$ ipython --no-banner

In [1]: import numpy as np

In [2]: from numpy import linalg as LA

In [3]: np.set_printoptions(precision=2, suppress=True, linewidth=100, floatmode="fixed")

In [4]: arr = np.arange(36).reshape(6, 6) + -3

In [5]: print(arr)
[[-3 -2 -1  0  1  2]
 [ 3  4  5  6  7  8]
 [ 9 10 11 12 13 14]
 [15 16 17 18 19 20]
 [21 22 23 24 25 26]
 [27 28 29 30 31 32]]

In [6]: U, sig, VT = LA.svd(arr)

In [7]: print(sig.round(2) + 0)
[106.86   5.90   0.00   0.00   0.00   0.00]

In [8]: out = U[:, :2] @ np.diag(sig[:2]) @ VT[:2]

In [9]: print(LA.matrix_rank(out))
2

In [10]: print(round(np.abs(arr - out).max(), 2))
0.0

In [11]: print(np.round(LA.norm(arr - out, 2), 2), round(sig[2], 2))
0.0 0.0

In [12]: print(LA.matrix_rank(arr, rtol=0.05))
2

In [13]: print(out.round(2) + 0)
[[-3.00 -2.00 -1.00  0.00  1.00  2.00]
 [ 3.00  4.00  5.00  6.00  7.00  8.00]
 [ 9.00 10.00 11.00 12.00 13.00 14.00]
 [15.00 16.00 17.00 18.00 19.00 20.00]
 [21.00 22.00 23.00 24.00 25.00 26.00]
 [27.00 28.00 29.00 30.00 31.00 32.00]]

In [14]: rng = np.random.default_rng(9656)

In [15]: z = rng.permutation(6)

In [16]: print(z)
[3 2 5 1 0 4]

In [17]: out = arr[z][:, z]

In [18]: print(np.round(np.sort(np.abs(LA.eigvals(out))), 2) + 0)
[ 0.00  0.00  0.00  0.00  6.72 93.72]

In [19]: print(LA.norm(arr, axis=0))
[38.65 40.55 42.50 44.50 46.54 48.62]

In [20]: print(round(LA.norm(arr, 1), 2), round(float(LA.norm(arr, np.inf)), 2))
102.0 177.0

In [21]: print(arr[2] @ arr[1])
397

In [22]: print(round(LA.norm(arr) ** 2 / LA.norm(arr, 2) ** 2, 2))
1.0

In [23]: print(np.round(LA.norm(arr, "nuc"), 2))
112.76

In [24]: print(round(LA.norm(arr[2], 1), 2), np.round(LA.norm(arr[2], np.inf), 2))
69.0 14.0

In [25]: print(np.argsort(-LA.norm(arr, axis=0).round(6), kind="stable")[:3])
[5 4 3]

In [26]: print(LA.matrix_rank(arr, rtol=0.1))
1

In [27]: print(round(LA.norm(arr, 2) / LA.norm(arr), 2))
1.0

In [28]: Q, _ = LA.qr(np.array([[-1.4, -2.7, 0.7, 0.4, 0.6, -0.3, 0.8],
    ...:     [0.4, -2.4, 0.7, -0.8, -0.5, -0.7, 1.1],
    ...:     [-0.6, 1.2, -1.9, 1.6, 0.4, 1.3, 0.1],
    ...:     [-1.7, 0.5, -0.1, -0.4, 0.6, 0.5, -0.4],
    ...:     [-0.6, 0.4, -0.3, 2.6, -1.1, -0.6, 0.7],
    ...:     [-1.5, 1.2, -0.3, 0.9, -0.2, -1.2, 1.4],
    ...:     [0.9, -0.6, -0.1, -0.8, -0.5, 0.9, -1.1]]))

In [29]: ev = np.array([-1, -3, 3, 3, 0, 1, -3])

In [30]: M = Q @ np.diag(ev) @ Q.T

In [31]: print(M)
[[-2.02 -0.70  0.91  0.09  0.56 -0.27 -0.59]
 [-0.70 -1.43  0.83 -0.51 -0.33  1.21  0.50]
 [ 0.91  0.83  2.28 -0.59 -0.21 -0.58  1.01]
 [ 0.09 -0.51 -0.59  0.21 -1.42 -0.06  1.22]
 [ 0.56 -0.33 -0.21 -1.42  2.09 -0.12  0.06]
 [-0.27  1.21 -0.58 -0.06 -0.12 -0.59 -0.85]
 [-0.59  0.50  1.01  1.22  0.06 -0.85 -0.53]]

In [32]: rank = LA.matrix_rank(M)

In [33]: print(rank)
6

In [34]: ns = LA.svd(M)[2][rank:].T

In [35]: print([int(LA.matrix_rank(np.delete(M, i, axis=0))) for i in range(7)])
[6, 6, 6, 6, 6, 6, 6]

In [36]: print(ns[:, 0] / ns[np.abs(ns[:, 0]).round(6).argmax(), 0])
[-0.62  0.94 -0.17  0.42  0.59  0.79  1.00]
